$ ipython --no-banner

In [1]: import numpy as np

In [2]: np.set_printoptions(precision=3, suppress=True, linewidth=200)

In [3]: m1 = np.load("sample16.npy")

In [4]: m1
Out[4]: 
array([[3, 2, 0, 0, 1],
       [1, 3, 2, 0, 0],
       [0, 1, 3, 2, 0],
       [0, 0, 1, 3, 2],
       [2, 0, 0, 1, 3]])

In [5]: P = np.triu(np.array([[0, -2, 2, -3, -3],
   ...:     [1, 1, -1, 3, 2],
   ...:     [-3, 3, -2, -2, 0],
   ...:     [3, -3, -1, -2, 1],
   ...:     [2, -2, -1, 1, 3]]), 1) + np.eye(5)

In [6]: B = P @ m1 @ np.linalg.inv(P)

In [7]: np.trace(B), np.trace(m1)
Out[7]: (np.float64(15.0), np.int64(15))

In [8]: np.poly(B)
Out[8]: array([   1.,  -15.,   80., -180.,  155.,  -66.])

In [9]: print(B)
[[ -5. -12.  -3.   7. -12.]
 [  5.  12.   4.  -4.   7.]
 [  0.   1.   2.  -3.  -3.]
 [  2.   4.   1.   0.   3.]
 [  2.   4.   0.  -5.   6.]]

In [10]: round(float(np.linalg.det(B)), 3)
Out[10]: 66.0

In [11]: x = np.array([-2, -1, -3, 2, -2])

In [12]: m1 @ np.ones(5)
Out[12]: array([6., 6., 6., 6., 6.])

In [13]: m1 @ x
Out[13]: array([-10, -11,  -6,  -1,  -8])

In [14]: print((m1 * x).sum(axis=1))
[-10 -11  -6  -1  -8]

In [15]: m1 @ (2 * x)
Out[15]: array([-20, -22, -12,  -2, -16])

In [16]: print(np.linalg.norm(m1 @ x) <= np.linalg.norm(m1, 2) * np.linalg.norm(x) + 1e-9)
True

In [17]: print(np.einsum("ij,j->i", m1, x))
[-10 -11  -6  -1  -8]

In [18]: K = np.load("layer12.npy")

In [19]: K
Out[19]: 
array([[ 0,  2,  2, -1,  9],
       [ 0,  0, -1,  8,  1],
       [ 0,  0,  0, -2, -9],
       [ 0,  0,  0,  0,  2],
       [ 0,  0,  0,  0,  0]])

In [20]: P = np.triu(np.array([[0, 2, 3, 3, 0],
    ...:     [1, 2, 2, 0, 2],
    ...:     [0, 3, 3, 1, 0],
    ...:     [2, 3, 1, 2, 1],
    ...:     [3, 1, 1, 2, 1]]), 1) + np.eye(5)

In [21]: B = P @ K @ np.linalg.inv(P)

In [22]: round(float(np.linalg.det(B)), 3)
Out[22]: 0.0

In [23]: np.trace(B), np.trace(K)
Out[23]: (np.float64(0.0), np.int64(0))

In [24]: print(P @ K - K @ P)
[[  0.   0.  -6.   8. -22.]
 [  0.   0.   0.  -3. -26.]
 [  0.   0.   0.   0.   4.]
 [  0.   0.   0.   0.   0.]
 [  0.   0.   0.   0.   0.]]

In [25]: B
Out[25]: 
array([[  0.,   2.,  -4.,  13., -27.],
       [  0.,   0.,  -1.,   5., -22.],
       [  0.,   0.,   0.,  -2.,  -5.],
       [  0.,   0.,   0.,   0.,   2.],
       [  0.,   0.,   0.,   0.,   0.]])

In [26]: left, s, vt = np.linalg.svd(K)

In [27]: np.argmax(s[:-1] / (s[1:] + 1e-6)) + 1
Out[27]: np.int64(4)

In [28]: s
Out[28]: array([13.157,  8.305,  1.707,  0.043,  0.   ])

In [29]: B = left[:, :4] @ np.diag(s[:4]) @ vt[:4]

In [30]: np.linalg.matrix_rank(K, rtol=0.05)
Out[30]: np.int64(3)

In [31]: print(round(float(np.linalg.norm(K - B, 2)), 3), s[4])
0.0 0.0

In [32]: B.round(3) + 0
Out[32]: 
array([[ 0.,  2.,  2., -1.,  9.],
       [ 0.,  0., -1.,  8.,  1.],
       [ 0.,  0.,  0., -2., -9.],
       [ 0.,  0.,  0.,  0.,  2.],
       [ 0.,  0.,  0.,  0.,  0.]])

In [33]: left, s, vt = np.linalg.svd(K)

In [34]: vecs = vt[:(s > 1e-8).sum()]

In [35]: rng = np.random.default_rng(39)

In [36]: x = K[3] + -3 * K[0] + rng.integers(2) * np.eye(5)[0]

In [37]: print(x)
[  1.  -6.  -6.   3. -25.]

In [38]: np.allclose(vecs.T @ vecs @ x, x)
Out[38]: False

In [39]: round(np.linalg.norm(x - vecs.T @ vecs @ x), 3)
Out[39]: np.float64(1.0)

In [40]: np.linalg.matrix_rank(np.vstack([K, x]))
Out[40]: np.int64(5)

In [41]: B = np.array([[2, -2, 0, 2], [0, 2, -2, 2], [0, 0, 0, 1], [2, 0, 0, 0]])

In [42]: M = np.tril(B)

In [43]: M
Out[43]: 
array([[2, 0, 0, 0],
       [0, 2, 0, 0],
       [0, 0, 0, 0],
       [2, 0, 0, 0]])

In [44]: np.linalg.pinv(M)
Out[44]: 
array([[0.25, 0.  , 0.  , 0.25],
       [0.  , 0.5 , 0.  , 0.  ],
       [0.  , 0.  , 0.  , 0.  ],
       [0.  , 0.  , 0.  , 0.  ]])

In [45]: np.linalg.norm(M, axis=0)
Out[45]: array([2.828, 2.   , 0.   , 0.   ])

In [46]: np.linalg.svd(M, compute_uv=False)
Out[46]: array([2.828, 2.   , 0.   , 0.   ])

In [47]: M.T @ M
Out[47]: 
array([[8, 0, 0, 0],
       [0, 4, 0, 0],
       [0, 0, 0, 0],
       [0, 0, 0, 0]])

In [48]: rank = np.linalg.matrix_rank(M)

In [49]: rank
Out[49]: np.int64(2)

In [50]: ns = np.linalg.svd(M)[2][rank:].T

In [51]: print(M @ ns)
[[0. 0.]
 [0. 0.]
 [0. 0.]
 [0. 0.]]

In [52]: [int(np.linalg.matrix_rank(M[:i])) for i in range(1, len(M) + 1)]
Out[52]: [1, 2, 2, 2]

In [53]: print(np.linalg.matrix_rank(M.T @ M), np.linalg.matrix_rank(M @ M.T))
2 2

In [54]: np.allclose(M @ ns, 0)
Out[54]: True

In [55]: [round(float(x), 3) for x in np.linalg.svd(M, compute_uv=False)[:3]]
Out[55]: [2.828, 2.0, 0.0]

In [56]: np.linalg.matrix_rank(M, rtol=0.1)
Out[56]: np.int64(2)

In [57]: np.argsort(-np.linalg.norm(M, axis=0).round(6), kind="stable")[:3]
Out[57]: array([0, 1, 2])

In [58]: np.allclose(M[:-1].T @ np.linalg.lstsq(M[:-1].T, M[-1])[0], M[-1])
Out[58]: True

In [59]: np.round(np.trace(np.linalg.pinv(M) @ M), 3)
Out[59]: np.float64(2.0)

In [60]: x = np.array([9, -7, 0, 2])

In [61]: (M @ x).argmax()
Out[61]: np.int64(0)

In [62]: M * x
Out[62]: 
array([[ 18,   0,   0,   0],
       [  0, -14,   0,   0],
       [  0,   0,   0,   0],
       [ 18,   0,   0,   0]])

In [63]: M @ np.eye(4)[0]
Out[63]: array([2., 0., 0., 2.])

In [64]: data = np.load("dump.npy")

In [65]: data
Out[65]: 
array([[0.25 , 0.167, 0.167, 0.25 , 0.167],
       [0.276, 0.138, 0.172, 0.172, 0.241],
       [0.174, 0.043, 0.174, 0.217, 0.391],
       [0.147, 0.235, 0.265, 0.206, 0.147],
       [0.429, 0.048, 0.048, 0.095, 0.381]])

In [66]: np.linalg.matrix_power(data, 100)
Out[66]: 
array([[0.269, 0.125, 0.155, 0.186, 0.264],
       [0.269, 0.125, 0.155, 0.186, 0.264],
       [0.269, 0.125, 0.155, 0.186, 0.264],
       [0.269, 0.125, 0.155, 0.186, 0.264],
       [0.269, 0.125, 0.155, 0.186, 0.264]])

In [67]: data.sum(axis=1)
Out[67]: array([1., 1., 1., 1., 1.])

In [68]: np.sort(np.abs(np.linalg.eigvals(data)))[::-1]
Out[68]: array([1.   , 0.207, 0.207, 0.038, 0.038])

In [69]: p = np.eye(5)[4]

In [70]: for _ in range(5):
    ...:     p = p @ data
    ...:     print(p.round(3))
    ...: 
[0.429 0.048 0.048 0.095 0.381]
[0.306 0.121 0.131 0.182 0.261]
[0.271 0.128 0.155 0.188 0.257]
[0.268 0.126 0.156 0.187 0.263]
[0.269 0.125 0.156 0.186 0.264]

In [71]: B = np.array([[5, 4], [5, 4]])

In [72]: C = np.kron(B, data)

In [73]: np.linalg.matrix_rank(C)
Out[73]: np.int64(5)

In [74]: C.shape
Out[74]: (10, 10)

In [75]: B = np.linalg.inv(data)

In [76]: round(float(np.linalg.det(data) * np.linalg.det(B)), 3)
Out[76]: 1.0

In [77]: np.round(np.linalg.slogdet(data)[0], 3)
Out[77]: np.float64(1.0)

In [78]: print(np.round(data @ B, 3) + 0)
[[1. 0. 0. 0. 0.]
 [0. 1. 0. 0. 0.]
 [0. 0. 1. 0. 0.]
 [0. 0. 0. 1. 0.]
 [0. 0. 0. 0. 1.]]

In [79]: print((np.abs(B) > 1e-9).astype(int))
[[1 1 1 1 1]
 [1 1 1 1 1]
 [1 1 1 1 1]
 [1 1 1 1 1]
 [1 1 1 1 1]]

In [80]: X = np.array([[-2, 0, 0], [0, -1, 0], [0, 0, -2]])

In [81]: B = X ** -1
ValueError: Integers to negative integer powers are not allowed.


In [82]: B = np.linalg.inv(X)

In [83]: round(float(np.linalg.cond(X)), 3)
Out[83]: 2.0

In [84]: print(X @ B)
[[1. 0. 0.]
 [0. 1. 0.]
 [0. 0. 1.]]

In [85]: np.round(np.linalg.det(X) * np.linalg.det(B), 3)
Out[85]: np.float64(1.0)

In [86]: np.allclose(B, X.T)
Out[86]: False

In [87]: print(np.linalg.inv(B))
[[-2. -0. -0.]
 [-0. -1. -0.]
 [-0. -0. -2.]]

In [88]: B = X / np.sqrt((X ** 2).mean(axis=1, keepdims=True))

In [89]: print(np.linalg.norm(B, axis=1))
[1.732 1.732 1.732]

In [90]: X - X.mean(axis=1, keepdims=True)
Out[90]: 
array([[-1.333,  0.667,  0.667],
       [ 0.333, -0.667,  0.333],
       [ 0.667,  0.667, -1.333]])

In [91]: B[1]
Out[91]: array([ 0.   , -1.732,  0.   ])

In [92]: np.linalg.matrix_rank(B) == np.linalg.matrix_rank(X)
Out[92]: np.True_

In [93]: np.linalg.matrix_rank(X - X.mean(axis=1, keepdims=True))
Out[93]: np.int64(2)

In [94]: X.T @ X
Out[94]: 
array([[4, 0, 0],
       [0, 1, 0],
       [0, 0, 4]])

In [95]: np.linalg.pinv(X)
Out[95]: 
array([[-0.5,  0. ,  0. ],
       [ 0. , -1. ,  0. ],
       [ 0. ,  0. , -0.5]])

In [96]: print(np.linalg.norm(X, axis=0))
[2. 1. 2.]

In [97]: np.linalg.svd(X, compute_uv=False)
Out[97]: array([2., 2., 1.])

In [98]: X @ X.T
Out[98]: 
array([[4, 0, 0],
       [0, 1, 0],
       [0, 0, 4]])

In [99]: [round(float(np.linalg.det(X[:i, :i])), 2) + 0 for i in range(1, 4)]
Out[99]: [-2.0, 2.0, -4.0]

In [100]: ev, vecs = np.linalg.eig(X)

In [101]: np.sort(np.linalg.eigvals(X @ X))
Out[101]: array([1., 4., 4.])

In [102]: np.prod(ev)
Out[102]: np.float64(-4.0)

In [103]: A = np.loadtxt("a.csv", delimiter=",")

In [104]: A
Out[104]: 
array([[ 1.362, -3.638, -0.213],
       [ 4.24 , -0.76 ,  0.747],
       [ 4.834, -0.166,  0.945],
       [ 3.779, -1.221,  0.593],
       [-0.357, -5.357, -0.786],
       [ 7.738,  2.738,  1.913],
       [ 3.   , -2.   ,  0.333],
       [ 0.179, -4.821, -0.607],
       [ 5.549,  0.549,  1.183],
       [ 1.695, -3.305, -0.102],
       [ 7.158,  2.158,  1.719],
       [ 6.295,  1.295,  1.432],
       [ 5.599,  0.599,  1.2  ],
       [12.166,  7.166,  3.389],
       [ 7.613,  2.613,  1.871],
       [-0.758, -5.758, -0.919],
       [10.527,  5.527,  2.842],
       [ 1.928, -3.072, -0.024],
       [ 5.545,  0.545,  1.182],
       [ 2.796, -2.204,  0.265],
       [ 6.698,  1.698,  1.566],
       [ 4.119, -0.881,  0.706],
       [ 4.541, -0.459,  0.847],
       [ 3.41 , -1.59 ,  0.47 ],
       [ 4.387, -0.613,  0.796],
       [ 8.541,  3.541,  2.18 ]])

In [105]: rank = np.linalg.matrix_rank(A)

In [106]: rank
Out[106]: np.int64(2)

In [107]: ns = np.linalg.svd(A)[2][rank:].T

In [108]: [int(np.linalg.matrix_rank(A[:, :j + 1])) for j in range(3)]
Out[108]: [1, 2, 2]

In [109]: ns[:, 0] / ns[np.abs(ns[:, 0]).round(6).argmax(), 0]
Out[109]: array([-0.2  , -0.133,  1.   ])
